$ python3 -q
>>> import numpy as np
>>> import numpy.linalg as la
>>> np.set_printoptions(precision=2, suppress=True, linewidth=160)
>>> rd = lambda a: np.round(a, 2) + 0
>>> E = np.load("m.npy")
>>> E
array([[-1.  , -0.99,  1.  ,  1.  ],
       [-0.92,  0.97, -0.97, -0.86],
       [ 0.74, -0.99,  1.  ,  0.85],
       [ 0.93, -0.79,  0.94, -0.08],
       [-0.89, -0.71,  0.79,  0.91],
       [ 0.96, -0.14,  0.77, -0.86],
       [-0.9 ,  0.99, -0.99, -0.98],
       [-0.91, -0.86,  0.92,  0.96],
       [ 0.99, -1.  ,  1.  ,  1.  ],
       [-0.49,  0.99, -1.  , -0.97],
       [-0.99, -0.19,  0.1 ,  0.93],
       [ 0.92, -0.6 , -0.17,  0.27],
       [ 0.99, -0.95,  0.8 ,  0.62],
       [-0.97,  0.86, -0.8 , -0.25],
       [-0.23,  0.99, -0.96, -0.99],
       [ 0.92,  0.95, -0.97, -0.99],
       [ 0.97, -0.99,  0.98,  0.96],
       [-0.66, -0.97,  0.99,  0.98],
       [-0.85, -0.81, -0.28,  0.98],
       [-0.98, -0.8 ,  0.98,  0.94],
       [ 0.68, -0.18,  0.79, -0.58],
       [-0.51,  0.62,  0.4 , -0.74],
       [ 1.  , -1.  ,  1.  ,  1.  ]])
>>> proj = E @ la.solve(E.T @ E, E.T)
>>> la.matrix_rank(np.eye(23) - proj)
np.int64(19)
>>> rd(proj @ E[:, 0])
array([-1.  , -0.92,  0.74,  0.93, -0.89,  0.96, -0.9 , -0.91,  0.99, -0.49, -0.99,  0.92,  0.99, -0.97, -0.23,  0.92,  0.97, -0.66, -0.85, -0.98,  0.68,
       -0.51,  1.  ])
>>> mat = np.loadtxt("run1.csv", delimiter=",")
>>> mat
array([[ 3.17, -0.65, -4.34,  6.92,  7.13,  6.39],
       [ 2.53, -0.67, -3.74,  4.4 ,  6.87,  5.36],
       [ 0.57,  1.7 , -1.52,  3.17,  3.3 ,  3.13],
       [ 2.78, -1.74, -2.95,  3.7 ,  0.53,  6.32],
       [ 3.5 , -4.03, -2.14,  3.6 ,  0.38,  3.26],
       [ 1.02, -0.65, -1.09,  0.22, -1.43,  4.15],
       [ 1.32,  0.  , -1.82,  2.02,  1.71,  4.48],
       [ 3.62, -3.12, -3.74,  4.17,  5.6 ,  5.2 ],
       [ 5.14, -5.79, -4.55,  3.82,  3.93,  7.12],
       [ 2.46, -1.23, -2.79,  2.99,  3.7 ,  5.26],
       [-0.19,  3.78, -2.22,  3.06,  3.41,  6.1 ],
       [ 2.42, -0.08, -3.28,  4.32,  1.08,  8.29],
       [ 1.81, -1.59, -1.51,  1.12, -1.68,  5.06],
       [ 2.41,  0.1 , -3.23,  4.38,  1.33,  8.16],
       [ 2.4 , -2.59, -1.38,  2.69, -1.53,  2.38],
       [ 2.82, -1.92, -3.37,  3.14,  3.11,  6.83]])
>>> def softmax(z):
...     e = np.exp(z - z.max(axis=-1, keepdims=True))
...     return e / e.sum(axis=-1, keepdims=True)
... 
>>> rd(softmax(mat).sum(axis=1))
array([1., 1., 1., 1., 1., 1., 1., 1., 1., 1., 1., 1., 1., 1., 1., 1.])
>>> att = mat @ mat.T / np.sqrt(6)
>>> softmax(att).round(6).argmax(axis=1)
array([ 0,  0,  0,  8,  8, 11,  0,  0,  8,  0,  0,  0,  8,  0,  8,  8])
>>> rd(softmax(att)[8] @ mat)
array([ 5.14, -5.79, -4.55,  3.82,  3.93,  7.12])
>>> W0 = np.load("dump.npy")
>>> W0
array([[ 1.4 , -0.17,  0.11, -0.05, -0.21],
       [ 0.9 ,  0.5 ,  2.2 ,  0.8 ,  0.9 ],
       [ 0.6 , -0.2 ,  1.7 , -1.2 , -0.8 ],
       [-1.2 , -1.6 , -1.3 , -0.2 , -0.4 ],
       [ 0.9 , -0.8 ,  2.1 , -0.2 , -0.1 ],
       [ 1.4 , -0.2 ,  0.1 , -0.1 , -0.2 ],
       [-1.6 ,  1.5 , -2.  ,  0.6 ,  1.3 ]])
>>> other = W0 / np.sqrt((W0 ** 2).mean(axis=1, keepdims=True))
>>> rd(other[1])
array([0.74, 0.41, 1.81, 0.66, 0.74])
>>> la.matrix_rank(other) == la.matrix_rank(W0)
np.True_
